% ipython --no-banner

In [1]: import numpy as np

In [2]: np.set_printoptions(precision=1, suppress=True, linewidth=100, legacy="1.25")

In [3]: sig = 20 * 0.7 ** np.arange(6)

In [4]: Q, _ = np.linalg.qr(np.array([[-1.4, 1.3, 0.9, 0.7, 0.5, 1.3],
   ...:     [-0.6, -1.3, -0.1, -1.1, 0.6, -1.3],
   ...:     [-0.1, -0.9, 0.9, 2.0, 1.6, -0.9],
   ...:     [0.6, -0.2, 0.7, 0.0, 1.1, -0.6],
   ...:     [1.1, 0.5, 0.0, 0.1, -0.7, 0.5],
   ...:     [-0.6, 2.0, -0.6, 0.8, -1.3, -1.1]]))

In [5]: rng = np.random.default_rng(40478)

In [6]: J = rng.normal(size=(10, 6)) * sig @ Q

In [7]: J.round(1) + 0
Out[7]: 
array([[  9.3,  -2.1,  23.1, -14.3,   6.5,   7.1],
       [-10.1,  -1.6,  -6.7,  -5.5,   1.9,   0. ],
       [  1.7, -13.8,   8.9,   3. ,   0.3,  11.2],
       [ -7.4,   3.3, -15.6,   2.9,  -0.4,  -1. ],
       [  3.1,  13.7,   0.7,  -0.1,  -5.9, -10.9],
       [ 13.6,  -1.5,   4.8,  -0.4,  -1.8,   4.6],
       [  3.5,   6.8, -13.6,  -6.4,   5.9,  -8.1],
       [  3.8,  -8.8,  15. ,  -3.6,   0.9,   3.4],
       [-14.5,  -6.4, -19.5,  -1.7,  -5.7,   3.9],
       [  7. ,  -2.7,  22.5, -11.2,   0.9,   7.3]])

In [8]: x = np.array([4, -7, -8, 5, 0, -1])

In [9]: y = J @ x

In [10]: beta, lr = np.zeros(6), 1 / np.linalg.norm(J, 2) ** 2

In [11]: for i in range(60):
    ...:     beta -= lr * J.T @ (J @ beta - y)
    ...:     if i % 10 == 0: print(i, round(np.linalg.norm(J @ beta - y), 1))
    ...: 
0 160.6
10 62.2
20 34.5
30 23.3
40 18.3
50 15.7

In [12]: round(float(np.linalg.cond(J)), 1)
Out[12]: 9.8

In [13]: A2 = J / np.sqrt((J ** 2).mean(axis=1, keepdims=True))

In [14]: np.linalg.norm(A2, axis=1)
Out[14]: array([2.4, 2.4, 2.4, 2.4, 2.4, 2.4, 2.4, 2.4, 2.4, 2.4])

In [15]: A2[4].round(1) + 0
Out[15]: array([ 0.4,  1.8,  0.1,  0. , -0.8, -1.4])

In [16]: P = J @ np.linalg.solve(J.T @ J, J.T)

In [17]: P @ J[:, 4]
Out[17]: array([ 6.5,  1.9,  0.3, -0.4, -5.9, -1.8,  5.9,  0.9, -5.7,  0.9])

In [18]: np.allclose(P @ P, P)
Out[18]: True

In [19]: P.round(1) + 0
Out[19]: 
array([[ 0.6,  0.1,  0. ,  0. , -0.1,  0. ,  0.1,  0. , -0.1,  0.4],
       [ 0.1,  0.3, -0.1,  0. , -0.1, -0.3,  0.1,  0.1,  0.2,  0.1],
       [ 0. , -0.1,  0.4, -0.1, -0.4,  0.1, -0.2,  0.2,  0. ,  0. ],
       [ 0. ,  0. , -0.1,  0.4, -0.1,  0. ,  0. , -0.4,  0.1, -0.1],
       [-0.1, -0.1, -0.4, -0.1,  0.7,  0. , -0.1,  0. ,  0. ,  0.1],
       [ 0. , -0.3,  0.1,  0. ,  0. ,  0.8,  0.1, -0.1,  0.1,  0.1],
       [ 0.1,  0.1, -0.2,  0. , -0.1,  0.1,  0.9,  0.1,  0. , -0.2],
       [ 0. ,  0.1,  0.2, -0.4,  0. , -0.1,  0.1,  0.6,  0. ,  0. ],
       [-0.1,  0.2,  0. ,  0.1,  0. ,  0.1,  0. ,  0. ,  0.9,  0.1],
       [ 0.4,  0.1,  0. , -0.1,  0.1,  0.1, -0.2,  0. ,  0.1,  0.5]])

In [20]: np.round(np.linalg.eigvalsh(P), 1) + 0
Out[20]: array([0., 0., 0., 0., 1., 1., 1., 1., 1., 1.])

In [21]: M = np.load("out1.npy")

In [22]: M
Out[22]: 
array([[ 2.3,  2. ,  1. ],
       [-2. ,  0.3, -1. ],
       [ 2. ,  2. ,  1.3]])

In [23]: Q, evecs = np.linalg.qr(M[:, :1])[0], np.linalg.qr(M[:, 1:])[0]

In [24]: sig = np.linalg.svd(Q.T @ evecs, compute_uv=False)

In [25]: (sig > 0.9).sum()
Out[25]: 1

In [26]: round(np.linalg.norm(Q @ Q.T - evecs @ evecs.T, 2), 1)
Out[26]: 1.0

In [27]: A2 = np.linalg.inv(M)

In [28]: round(np.linalg.det(M) * np.linalg.det(A2), 1)
Out[28]: 1.0

In [29]: np.linalg.inv(A2)
Out[29]: 
array([[ 2.3,  2. ,  1. ],
       [-2. ,  0.3, -1. ],
       [ 2. ,  2. ,  1.3]])

In [30]: np.round(M @ A2, 1) + 0
Out[30]: 
array([[1., 0., 0.],
       [0., 1., 0.],
       [0., 0., 1.]])

In [31]: np.round(np.linalg.cond(M), 1)
Out[31]: 16.7

In [32]: A2
Out[32]: 
array([[ 1.1, -0.3, -1.1],
       [ 0.3,  0.5,  0.1],
       [-2.2, -0.3,  2.2]])

In [33]: (np.abs(A2) > 1e-9).astype(int)
Out[33]: 
array([[1, 1, 1],
       [1, 1, 1],
       [1, 1, 1]])

In [34]: np.linalg.matrix_power(M, 3)
Out[34]: 
array([[ -3.6,  11.9,  -1.8],
       [-11.9, -23.4,  -6. ],
       [ -3.7,  11.9,  -1.8]])

In [35]: np.allclose(M, M.T)
Out[35]: False

In [36]: np.allclose(M @ M.T, M.T @ M)
Out[36]: False

In [37]: round(np.trace(M), 1)
Out[37]: 3.9

In [38]: round(float(np.linalg.det(M)), 1)
Out[38]: 2.1

In [39]: M @ M
Out[39]: 
array([[ 3.3,  7.2,  1.6],
       [-7.2, -5.9, -3.6],
       [ 3.2,  7.2,  1.7]])

In [40]: (M + M.T) / 2
Out[40]: 
array([[2.3, 0. , 1.5],
       [0. , 0.3, 0.5],
       [1.5, 0.5, 1.3]])

In [41]: ang = np.radians(60)

In [42]: R = np.eye(3)

In [43]: R[1, 1] = R[0, 0] = np.cos(ang)

In [44]: R[1, 0], R[0, 1] = -np.sin(ang), np.sin(ang)

In [45]: R
Out[45]: 
array([[ 0.5,  0.9,  0. ],
       [-0.9,  0.5,  0. ],
       [ 0. ,  0. ,  1. ]])

In [46]: A2 = M @ R.T

In [47]: np.allclose(np.linalg.norm(M, axis=1), np.linalg.norm(A2, axis=1))
Out[47]: True

In [48]: np.round(np.linalg.det(R), 1), np.trace(R)
Out[48]: (1.0, 2.0)

In [49]: mat = np.load("data.npy")

In [50]: mat
Out[50]: 
array([[  4,   4,  18,  18],
       [  6,   2,  27,   9],
       [-16, -16,  18,  18],
       [-24,  -8,  27,   9]])

In [51]: labels = rng.permutation(4)

In [52]: labels
Out[52]: array([1, 0, 2, 3])

In [53]: A2 = mat[labels][:, labels]

In [54]: A2
Out[54]: 
array([[  2,   6,  27,   9],
       [  4,   4,  18,  18],
       [-16, -16,  18,  18],
       [ -8, -24,  27,   9]])

In [55]: np.allclose(A2, mat)
Out[55]: False

In [56]: np.trace(A2)
Out[56]: 33

In [57]: np.linalg.matrix_rank(A2)
Out[57]: 4

In [58]: np.linalg.svd(A2, compute_uv=False)
Out[58]: array([56.4, 27.2, 13.2,  6.4])

In [59]: A2.sum(axis=0)
Out[59]: array([-18, -30,  90,  54])

In [60]: A2.sum(axis=1)
Out[60]: array([44, 44,  4,  4])

In [61]: np.unravel_index(np.abs(A2).argmax(), A2.shape)
Out[61]: (0, 2)

In [62]: np.abs(A2).max()
Out[62]: 27

In [63]: np.count_nonzero(A2)
Out[63]: 16

In [64]: np.diff(A2, axis=0)
Out[64]: 
array([[  2,  -2,  -9,   9],
       [-20, -20,   0,   0],
       [  8,  -8,   9,  -9]])

In [65]: w1 = np.array([[-2, -5, -3, 1], [2, -1, -4, 4], [-5, 2, 2, 5], [4, 0, -3, 5]])

In [66]: beta = np.array([2, 2, 1, 0])

In [67]: act = np.maximum(mat @ w1 + beta, 0)

In [68]: (act > 0).astype(int)
Out[68]: 
array([[0, 1, 0, 1],
       [0, 1, 1, 1],
       [0, 1, 1, 1],
       [0, 1, 1, 1]])

In [69]: (act > 0).mean(axis=0)
Out[69]: array([0. , 1. , 0.8, 1. ])

In [70]: Z = np.array([[-7, 9], [-2, 1], [9, -1], [9, -5]])

In [71]: act @ Z
Out[71]: 
array([[1772, -986],
       [1716, -948],
       [1487, -461],
       [1936, -568]])

In [72]: (act @ Z).round(6).argmax(axis=1)
Out[72]: array([0, 0, 0, 0])

In [73]: w1 @ Z
Out[73]: 
array([[  6, -25],
       [-12,   1],
       [ 94, -70],
       [-10,  14]])

In [74]: F = np.array([[0, 3, 3, 3, 1, 4],
    ...:     [1, 4, 0, 2, 1, 0],
    ...:     [2, 5, 2, 5, 2, 0],
    ...:     [0, 0, 2, 0, 3, 5],
    ...:     [3, 4, 5, 0, 5, 5]])

In [75]: F[:, 4] = 5 * F[:, 2]

In [76]: F
Out[76]: 
array([[ 0,  3,  3,  3, 15,  4],
       [ 1,  4,  0,  2,  0,  0],
       [ 2,  5,  2,  5, 10,  0],
       [ 0,  0,  2,  0, 10,  5],
       [ 3,  4,  5,  0, 25,  5]])

In [77]: A2 = F / np.linalg.norm(F, axis=1, keepdims=True)

In [78]: cov = A2 @ A2.T

In [79]: (cov - 2 * np.eye(5)).round(6).argmax(axis=1)
Out[79]: array([4, 2, 0, 4, 0])

In [80]: np.linalg.norm(A2, axis=1)
Out[80]: array([1., 1., 1., 1., 1.])

In [81]: round(float(np.degrees(np.arccos(np.clip(cov[3, 2], -1, 1)))), 1)
Out[81]: 43.2

In [82]: np.argwhere(np.triu(np.abs(cov) > 0.95, 1))
Out[82]: array([[0, 4]])

In [83]: (np.abs(cov) > 0.9).astype(int)
Out[83]: 
array([[1, 0, 1, 1, 1],
       [0, 1, 0, 0, 0],
       [1, 0, 1, 0, 0],
       [1, 0, 0, 1, 1],
       [1, 0, 0, 1, 1]])
